$ ipython --no-banner

In [1]: import numpy as np

In [2]: import numpy.linalg as la

In [3]: np.set_printoptions(suppress=True, linewidth=120)

In [4]: M = np.array([[-2, 0, -5, 0, -4, 5, 5, 2, -3, -4, -4],
   ...:     [-5, 1, -2, -5, -3, 2, 4, 3, -3, 3, 3],
   ...:     [-3, 4, -1, 4, -1, 2, -5, 2, 5, -5, -2],
   ...:     [-5, 3, -1, 3, -2, -2, -1, -2, -4, 4, 2],
   ...:     [5, -3, 0, 3, 5, -2, 5, 3, 0, -1, 5],
   ...:     [1, -4, 0, 5, 2, -3, -2, -4, 0, 3, -2],
   ...:     [1, -5, 4, -1, 5, 3, 5, -2, -3, -1, 4],
   ...:     [1, 3, -3, 1, -5, 5, -2, -5, 3, 0, 1],
   ...:     [2, 1, -5, -4, 0, 4, -3, -3, -4, -5, -4],
   ...:     [1, -4, -2, 3, 1, 3, -5, 4, 4, 3, 2],
   ...:     [5, 4, 4, 3, -2, 3, 5, -5, 1, 3, -2]])

In [5]: print(M)
[[-2  0 -5  0 -4  5  5  2 -3 -4 -4]
 [-5  1 -2 -5 -3  2  4  3 -3  3  3]
 [-3  4 -1  4 -1  2 -5  2  5 -5 -2]
 [-5  3 -1  3 -2 -2 -1 -2 -4  4  2]
 [ 5 -3  0  3  5 -2  5  3  0 -1  5]
 [ 1 -4  0  5  2 -3 -2 -4  0  3 -2]
 [ 1 -5  4 -1  5  3  5 -2 -3 -1  4]
 [ 1  3 -3  1 -5  5 -2 -5  3  0  1]
 [ 2  1 -5 -4  0  4 -3 -3 -4 -5 -4]
 [ 1 -4 -2  3  1  3 -5  4  4  3  2]
 [ 5  4  4  3 -2  3  5 -5  1  3 -2]]

In [6]: W1 = np.array([[2, 2, 1],
   ...:     [2, 1, 2],
   ...:     [0, 2, 1],
   ...:     [1, 0, 1],
   ...:     [1, 1, 1],
   ...:     [2, 2, 2],
   ...:     [2, 2, 1],
   ...:     [0, 2, 2],
   ...:     [2, 0, 2],
   ...:     [0, 1, 0],
   ...:     [1, 1, 1]])

In [7]: coef = np.array([2, -3, 1])

In [8]: hid = np.maximum(M @ W1 + coef, 0)

In [9]: print(la.matrix_rank(hid))
3

In [10]: print(hid)
[[ 4  0  0]
 [ 0  5  0]
 [ 9  0 19]
 [ 0  0  0]
 [25 25 20]
 [ 0  0  0]
 [12 22  5]
 [19  0  6]
 [ 0  0  0]
 [ 6  1 15]
 [37 24 20]]

In [11]: print((hid > 0).astype(int))
[[1 0 0]
 [0 1 0]
 [1 0 1]
 [0 0 0]
 [1 1 1]
 [0 0 0]
 [1 1 1]
 [1 0 1]
 [0 0 0]
 [1 1 1]
 [1 1 1]]

In [12]: Z = np.array([[2, 0, 6], [3, 7, 3], [9, 5, 5]])

In [13]: print((hid @ Z).round(6).argmax(axis=1))
[2 1 0 0 2 0 1 2 0 0 2]

In [14]: print(hid @ Z)
[[  8   0  24]
 [ 15  35  15]
 [189  95 149]
 [  0   0   0]
 [305 275 325]
 [  0   0   0]
 [135 179 163]
 [ 92  30 144]
 [  0   0   0]
 [150  82 114]
 [326 268 394]]
